% python3 -q
>>> import numpy as np
>>> import numpy.linalg as la
>>> np.set_printoptions(precision=2, suppress=True, linewidth=140)
>>> K = np.loadtxt("out10.csv", delimiter=",")
>>> K.round(2) + 0
array([[-0.2 , -0.25,  0.44,  0.24,  0.22,  0.39,  0.3 , -0.12],
       [-0.11, -0.33,  0.  ,  0.25, -0.46, -0.36,  0.38, -0.23],
       [-0.27, -0.14, -0.46, -0.51, -0.01, -0.27,  0.08, -0.03],
       [ 0.18, -0.03,  0.13,  0.  , -0.23, -0.22,  0.05, -0.01],
       [-0.07, -0.16,  0.03,  0.41, -0.42,  0.  , -0.29,  0.15],
       [-0.51, -0.24,  0.02, -0.05,  0.02, -0.08,  0.36,  0.37],
       [-0.64,  0.26,  0.  ,  0.13, -0.11,  0.05, -0.4 ,  0.16],
       [-0.29, -0.36, -0.11,  0.  ,  0.29,  0.08, -0.29, -0.63],
       [ 0.22, -0.47, -0.39,  0.19, -0.09,  0.19, -0.3 ,  0.14],
       [ 0.04, -0.2 ,  0.14,  0.02,  0.03, -0.28, -0.29,  0.03],
       [ 0.15, -0.46,  0.37, -0.39,  0.06, -0.05, -0.12,  0.16],
       [ 0.07, -0.17, -0.26,  0.35,  0.54, -0.17,  0.09,  0.45],
       [ 0.09,  0.11, -0.36,  0.29,  0.08,  0.  ,  0.27, -0.28],
       [ 0.02, -0.13, -0.26, -0.22, -0.31,  0.66,  0.17,  0.14]])
>>> def softmax(z):
...     e = np.exp(z - z.max(axis=-1, keepdims=True))
...     return e / e.sum(axis=-1, keepdims=True)
... 
>>> softmax(K[7] + -2)
array([0.11, 0.1 , 0.13, 0.14, 0.19, 0.15, 0.11, 0.08])
>>> softmax(K).sum(axis=1)
array([1., 1., 1., 1., 1., 1., 1., 1., 1., 1., 1., 1., 1., 1.])
>>> softmax(K[7])
array([0.11, 0.1 , 0.13, 0.14, 0.19, 0.15, 0.11, 0.08])
>>> S = K @ K.T / np.sqrt(8)
>>> softmax(S).round(6).argmax(axis=1)
array([ 0,  1,  2,  1,  4,  5,  6,  7,  8,  9, 10, 11, 12, 13])
>>> np.round(softmax(S)[7] @ K, 2) + 0
array([-0.1 , -0.19, -0.05,  0.05, -0.02,  0.  , -0.01,  0.  ])
>>> P = K @ la.solve(K.T @ K, K.T)
>>> np.allclose(P @ P, P)
True
>>> P @ K[:, 7]
array([-0.12, -0.23, -0.03, -0.01,  0.15,  0.37,  0.16, -0.63,  0.14,  0.03,  0.16,  0.45, -0.28,  0.14])
>>> la.matrix_rank(np.eye(14) - P)
np.int64(6)
>>> np.trace(P)
np.float64(8.0)
>>> np.diag(P)
array([0.66, 0.72, 0.64, 0.15, 0.48, 0.59, 0.7 , 0.8 , 0.6 , 0.23, 0.58, 0.75, 0.39, 0.71])
>>> rng = np.random.default_rng(942326)
>>> A2 = K + rng.integers(-2, 3, (14, 3)) @ rng.integers(-2, 3, (3, 8))
>>> A2
array([[-2.2 , -2.25, -0.56, -2.76,  1.22,  3.39, -3.7 , -0.12],
       [ 4.89,  2.67,  3.  ,  5.25, -4.46, -7.36,  7.38, -1.23],
       [-6.27, -2.14, -4.46, -4.51,  5.99,  7.73, -5.92,  1.97],
       [ 2.18,  2.97,  0.13,  2.  , -1.23, -1.22,  4.05,  4.99],
       [-6.07,  1.84, -3.97,  4.41,  9.58,  4.  ,  1.71, -1.85],
       [ 5.49, -1.24,  4.02, -2.05, -8.98, -5.08,  0.36,  1.37],
       [ 3.36,  1.26,  2.  ,  0.13, -5.11, -2.95,  1.6 ,  3.16],
       [-3.29, -2.36, -2.11, -4.  ,  2.29,  5.08, -5.29,  1.37],
       [ 0.22, -0.47, -0.39,  0.19, -0.09,  0.19, -0.3 ,  0.14],
       [ 0.04, -2.2 ,  1.14, -0.98, -0.97, -1.28, -2.29, -3.97],
       [ 4.15,  0.54,  2.37, -0.39, -4.94, -3.05,  1.88,  3.16],
       [ 5.07,  1.83,  2.74,  3.35, -4.46, -6.17,  5.09,  0.45],
       [ 2.09,  2.11,  0.64,  3.29, -0.92, -3.  ,  4.27, -0.28],
       [ 2.02, -1.13,  0.74, -3.22, -4.31,  0.66, -1.83,  3.14]])
>>> np.abs(A2 - K).sum(axis=1)
array([16., 35., 38., 18., 34., 28., 20., 25.,  0., 12., 20., 29., 16., 16.])
>>> A2 - K
array([[-2., -2., -1., -3.,  1.,  3., -4.,  0.],
       [ 5.,  3.,  3.,  5., -4., -7.,  7., -1.],
       [-6., -2., -4., -4.,  6.,  8., -6.,  2.],
       [ 2.,  3.,  0.,  2., -1., -1.,  4.,  5.],
       [-6.,  2., -4.,  4., 10.,  4.,  2., -2.],
       [ 6., -1.,  4., -2., -9., -5.,  0.,  1.],
       [ 4.,  1.,  2.,  0., -5., -3.,  2.,  3.],
       [-3., -2., -2., -4.,  2.,  5., -5.,  2.],
       [ 0.,  0.,  0.,  0.,  0.,  0.,  0.,  0.],
       [ 0., -2.,  1., -1., -1., -1., -2., -4.],
       [ 4.,  1.,  2.,  0., -5., -3.,  2.,  3.],
       [ 5.,  2.,  3.,  3., -5., -6.,  5.,  0.],
       [ 2.,  2.,  1.,  3., -1., -3.,  4.,  0.],
       [ 2., -1.,  1., -3., -4.,  0., -2.,  3.]])
>>> np.round(la.svd(A2 - K, compute_uv=False), 2) + 0
array([30.89, 17.17,  9.28,  0.  ,  0.  ,  0.  ,  0.  ,  0.  ])
>>> T = np.stack([A2, -2 * A2, A2[::-1]])
>>> la.norm(T, axis=(1, 2))
array([36.95, 73.89, 36.95])
>>> (T @ A2.T).shape
(3, 14, 14)
>>> np.einsum("bij,cij->bc", T, T)
array([[ 1364.97, -2729.94,  -188.43],
       [-2729.94,  5459.88,   376.86],
       [ -188.43,   376.86,  1364.97]])
>>> W0 = np.load("sample17.npy")
>>> W0
array([[-2.38,  4.71, -4.06,  3.15,  4.27,  1.5 , -2.12,  1.52, -0.11, -4.29],
       [-4.21,  4.14, -4.01,  1.72,  3.32,  0.36, -2.83,  1.78, -1.15, -4.74],
       [ 6.71, -0.43,  1.72,  2.96,  0.96,  2.84,  3.17, -1.49,  3.25,  3.37],
       [ 5.04,  2.67, -0.97,  4.99,  3.76,  3.78,  1.72, -0.47,  3.13,  0.49],
       [ 5.74, -3.04,  3.5 ,  0.06, -1.89,  0.95,  3.29, -1.86,  2.17,  4.7 ],
       [-3.27, -3.86,  2.24, -5.2 , -4.59, -3.63, -0.66, -0.16, -2.53,  1.13],
       [ 6.26, -2.34,  3.07,  0.98, -1.06,  1.58,  3.38, -1.81,  2.59,  4.46],
       [-0.71, -4.69,  3.4 , -4.68, -4.9 , -2.91,  0.7 , -0.87, -1.44,  2.86],
       [-4.61, -3.03,  1.33, -5.1 , -4.03, -3.78, -1.45,  0.3 , -3.  , -0.05],
       [ 4.1 ,  3.39, -1.71,  5.18,  4.29,  3.75,  1.14, -0.12,  2.83, -0.42],
       [-2.9 , -4.03,  2.45, -5.17, -4.69, -3.55, -0.45, -0.27, -2.38,  1.41],
       [-1.63,  4.8 , -3.97,  3.62,  4.52,  1.9 , -1.79,  1.39,  0.29, -4.01],
       [ 5.44,  2.27, -0.59,  4.82,  3.44,  3.75,  2.  , -0.64,  3.24,  0.95],
       [-5.98, -1.59, -0.04, -4.46, -2.86, -3.62, -2.4 ,  0.9 , -3.36, -1.66],
       [ 2.36, -4.71,  4.06, -3.17, -4.28, -1.51,  2.11, -1.52,  0.09,  4.28],
       [ 6.65,  0.01,  1.37,  3.34,  1.4 ,  3.06,  3.04, -1.38,  3.33,  3.04],
       [-3.54,  4.41, -4.08,  2.3 ,  3.73,  0.81, -2.59,  1.7 , -0.75, -4.62],
       [-3.09, -3.95,  2.34, -5.19, -4.64, -3.59, -0.55, -0.22, -2.45,  1.27],
       [-6.67,  1.18, -2.28, -2.25, -0.2 , -2.41, -3.31,  1.65, -3.06, -3.86],
       [ 3.81, -4.32,  4.06, -2.08, -3.58, -0.64,  2.68, -1.73,  0.91,  4.68],
       [-3.28,  4.5 , -4.09,  2.51,  3.87,  0.98, -2.48,  1.66, -0.6 , -4.56],
       [ 6.67, -1.22,  2.31,  2.21,  0.16,  2.39,  3.32, -1.65,  3.05,  3.88],
       [ 6.46, -1.93,  2.8 ,  1.45, -0.6 ,  1.9 ,  3.38, -1.77,  2.79,  4.27],
       [-6.35,  2.16, -2.96, -1.18,  0.87, -1.72, -3.38,  1.8 , -2.68, -4.38],
       [-0.24,  4.81, -3.69,  4.32,  4.82,  2.54, -1.16,  1.1 ,  0.99, -3.38],
       [-6.42,  2.04, -2.88, -1.33,  0.73, -1.82, -3.38,  1.78, -2.74, -4.32],
       [ 5.61, -3.18,  3.57, -0.13, -2.05,  0.82,  3.26, -1.86,  2.07,  4.73],
       [ 4.09,  3.4 , -1.72,  5.18,  4.29,  3.75,  1.13, -0.11,  2.83, -0.44],
       [-3.78, -3.59,  1.93, -5.2 , -4.42, -3.71, -0.95,  0.01, -2.72,  0.7 ],
       [ 5.66, -3.13,  3.55, -0.06, -1.99,  0.87,  3.27, -1.86,  2.1 ,  4.72],
       [-2.71, -4.12,  2.55, -5.15, -4.73, -3.51, -0.34, -0.33, -2.3 ,  1.56],
       [ 3.67,  3.65, -2.  ,  5.2 ,  4.46,  3.69,  0.89,  0.03,  2.68, -0.8 ],
       [-5.79, -1.86,  0.2 , -4.61, -3.09, -3.68, -2.25,  0.8 , -3.32, -1.39],
       [ 2.48, -4.69,  4.06, -3.09, -4.23, -1.45,  2.16, -1.54,  0.16,  4.32],
       [ 6.4 ,  0.83,  0.7 ,  3.96,  2.17,  3.39,  2.75, -1.15,  3.39,  2.37],
       [-2.05,  4.76, -4.03,  3.37,  4.39,  1.69, -1.98,  1.46,  0.07, -4.17],
       [-2.96,  4.59, -4.09,  2.75,  4.03,  1.17, -2.36,  1.62, -0.42, -4.47]])
>>> # rows and columns are dependent
>>> lab = W0[:, 8] > np.median(W0[:, 8])
>>> f = W0[lab].mean(axis=0) - W0[~lab].mean(axis=0)
>>> np.argsort(-np.abs(f).round(6), kind="stable")
array([0, 3, 8, 5, 6, 9, 4, 7, 2, 1])
>>> f
array([ 8.2 ,  0.24,  1.53,  4.32,  1.95,  3.89,  3.71, -1.66,  4.16,  3.59])
>>> round(float((((W0 - W0.mean(axis=0)) @ f > 0) == lab).mean()), 2)
0.95
>>> X = np.load("data.npy")
>>> X
array([[ 23,  -2,   6,   5,  -7,   0,  -1,  -4,  10,   1,  -2,  -9],
       [ -2,   9,   5,  -1,   7,   0,  10,  -8,  -5,  -4,  -3,   1],
       [  6,   5,  15, -11,  -2,   9,  -2, -10,   2,  -1,   0,  -8],
       [  5,  -1, -11,  18,   2, -11,   9,   8,   1,   0,  -2,   7],
       [ -7,   7,  -2,   2,  17,  -8,  10,  -2,   0,  -5,   0,   5],
       [  0,   0,   9, -11,  -8,  16,  -8,  -7,  -1,  -6, -10,  -4],
       [ -1,  10,  -2,   9,  10,  -8,  26, -11, -11,  -3,   0,  10],
       [ -4,  -8, -10,   8,  -2,  -7, -11,  22,   8,   8,   6,   1],
       [ 10,  -5,   2,   1,   0,  -1, -11,   8,  16,   1,   1,  -7],
       [  1,  -4,  -1,   0,  -5,  -6,  -3,   8,   1,  16,  15,  -6],
       [ -2,  -3,   0,  -2,   0, -10,   0,   6,   1,  15,  26,   0],
       [ -9,   1,  -8,   7,   5,  -4,  10,   1,  -7,  -6,   0,  16]])
>>> A2 = X / np.sqrt((X ** 2).mean(axis=1, keepdims=True))
>>> la.matrix_rank(X - X.mean(axis=1, keepdims=True))
np.int64(9)
>>> A2[7]
array([-0.42, -0.85, -1.06,  0.85, -0.21, -0.74, -1.17,  2.33,  0.85,  0.85,  0.64,  0.11])
>>> left, sv, VT = la.svd(X)
>>> V = VT[:(sv > 1e-8).sum()]
>>> x0 = X[11] + -1 * X[10] + rng.integers(2) * np.eye(12)[9]
>>> x0
array([ -7.,   4.,  -8.,   9.,   5.,   6.,  10.,  -5.,  -8., -20., -26.,  16.])
>>> round(float(la.norm(x0 - V.T @ V @ x0)), 2)
0.43
>>> np.allclose(V.T @ V @ x0, x0)
False
>>> la.matrix_rank(np.vstack([X, x0]))
np.int64(10)
>>> evals, V = la.eigh(X)
>>> la.eigvalsh(X + 3 * np.eye(12))
array([ 3.  ,  3.  ,  3.  ,  3.5 ,  5.1 ,  8.47, 12.26, 22.15, 35.4 , 37.2 , 59.3 , 63.63])
>>> np.round(la.svd(X, compute_uv=False), 2) + 0
array([60.63, 56.3 , 34.2 , 32.4 , 19.15,  9.26,  5.47,  2.1 ,  0.5 ,  0.  ,  0.  ,  0.  ])
>>> A2 = np.array([[1, -1, -2, 1, -2, 0, 1],
...     [0, 1, -2, 0, -2, 0, 3],
...     [0, 3, 1, 1, 3, 0, -2],
...     [1, 3, 2, 3, -1, 3, -2],
...     [-3, -1, 0, 2, 3, -1, 3],
...     [-2, -2, -2, 0, 1, -1, -1],
...     [1, 1, 3, -1, 2, 2, -3]])
>>> cent = np.array([[1]])
>>> M = np.block([[A2, np.array([[8], [2], [3], [9], [4], [6], [8]])], [np.zeros((1, 7)), cent]])
>>> M
array([[ 1., -1., -2.,  1., -2.,  0.,  1.,  8.],
       [ 0.,  1., -2.,  0., -2.,  0.,  3.,  2.],
       [ 0.,  3.,  1.,  1.,  3.,  0., -2.,  3.],
       [ 1.,  3.,  2.,  3., -1.,  3., -2.,  9.],
       [-3., -1.,  0.,  2.,  3., -1.,  3.,  4.],
       [-2., -2., -2.,  0.,  1., -1., -1.,  6.],
       [ 1.,  1.,  3., -1.,  2.,  2., -3.,  8.],
       [ 0.,  0.,  0.,  0.,  0.,  0.,  0.,  1.]])
>>> lab = rng.permutation(8)
>>> lab
array([7, 3, 5, 1, 0, 4, 6, 2])
>>> A2 = M[lab][:, lab]
>>> np.trace(A2)
np.float64(6.0)
>>> np.sort(np.abs(la.eigvals(A2)))
array([1.  , 1.82, 1.82, 2.72, 3.86, 3.86, 4.65, 4.65])
>>> np.diag(A2)
array([ 1.,  3., -1.,  1.,  1.,  3., -3.,  1.])
